$ python3 -q
>>> import numpy as np
>>> np.set_printoptions(precision=2, suppress=True, linewidth=140)
>>> tidy = lambda a: np.round(a, 2) + 0
>>> A = np.loadtxt("a.csv", delimiter=",")
>>> A
array([[-1.,  3.,  0.],
       [ 0.,  2.,  3.],
       [ 0.,  0., -1.]])
>>> np.prod(np.diag(A)), tidy(np.linalg.det(A))
(np.float64(2.0), np.float64(2.0))
>>> tidy(np.sort(np.linalg.eigvals(A)))
array([-1., -1.,  2.])
>>> W1 = np.array([[1, 2, 3, 2, 1, 2], [0, 3, 1, 1, 3, 0], [1, 3, 1, 1, 1, 0]])
>>> coef = np.array([0, 0, -2, 2, 1, -3])
>>> hid = np.maximum(A @ W1 + coef, 0)
>>> hid
array([[ 0.,  7.,  0.,  3.,  9.,  0.],
       [ 3., 15.,  3.,  7., 10.,  0.],
       [ 0.,  0.,  0.,  1.,  0.,  0.]])
>>> np.linalg.matrix_rank(hid)
np.int64(3)
>>> (hid > 0).astype(int)
array([[0, 1, 0, 1, 1, 0],
       [1, 1, 1, 1, 1, 0],
       [0, 0, 0, 1, 0, 0]])
>>> basis = np.array([[5, 4, 2],
...     [6, 8, -7],
...     [-5, -5, 9],
...     [-3, 7, -6],
...     [-9, -8, -9],
...     [9, 8, -8]])
>>> (hid @ basis).round(6).argmax(axis=1)
array([1, 1, 1])
>>> hid @ basis
array([[ -48.,    5., -148.],
       [ -21.,   86., -204.],
       [  -3.,    7.,   -6.]])
>>> W1 @ basis
array([[  5,  27, -22],
       [-17,   2, -45],
       [  6,  22, -25]])
>>> K = np.load("test0.npy")
>>> print(K)
[[-1.06 -4.28  2.36]
 [ 0.25  4.53  2.11]
 [ 1.01 -4.8  -0.97]
 [-3.98  2.22  2.06]
 [-0.65 -3.53 -3.48]
 [ 4.33 -2.43  0.62]
 [-3.37 -3.15  1.93]
 [ 4.95  0.46 -0.5 ]
 [ 3.61  0.2   3.45]
 [-3.23 -1.61 -3.47]
 [ 4.6   1.82 -0.71]
 [-2.81 -4.13 -0.26]
 [ 2.55  4.23 -0.8 ]]
>>> vec = np.array([0, 2, 1])
>>> print((K @ vec).argmax())
1
>>> print(np.sign((K @ vec).round(6)))
[-1.  1. -1.  1. -1. -1. -1.  1.  1. -1.  1. -1.  1.]
>>> np.linalg.norm(K @ vec) <= np.linalg.norm(K, 2) * np.linalg.norm(vec) + 1e-9
np.True_
>>> tidy(K @ (2 * vec))
array([-12.4 ,  22.34, -21.14,  13.  , -21.08,  -8.48,  -8.74,   0.84,   7.7 , -13.38,   5.86, -17.04,  15.32])
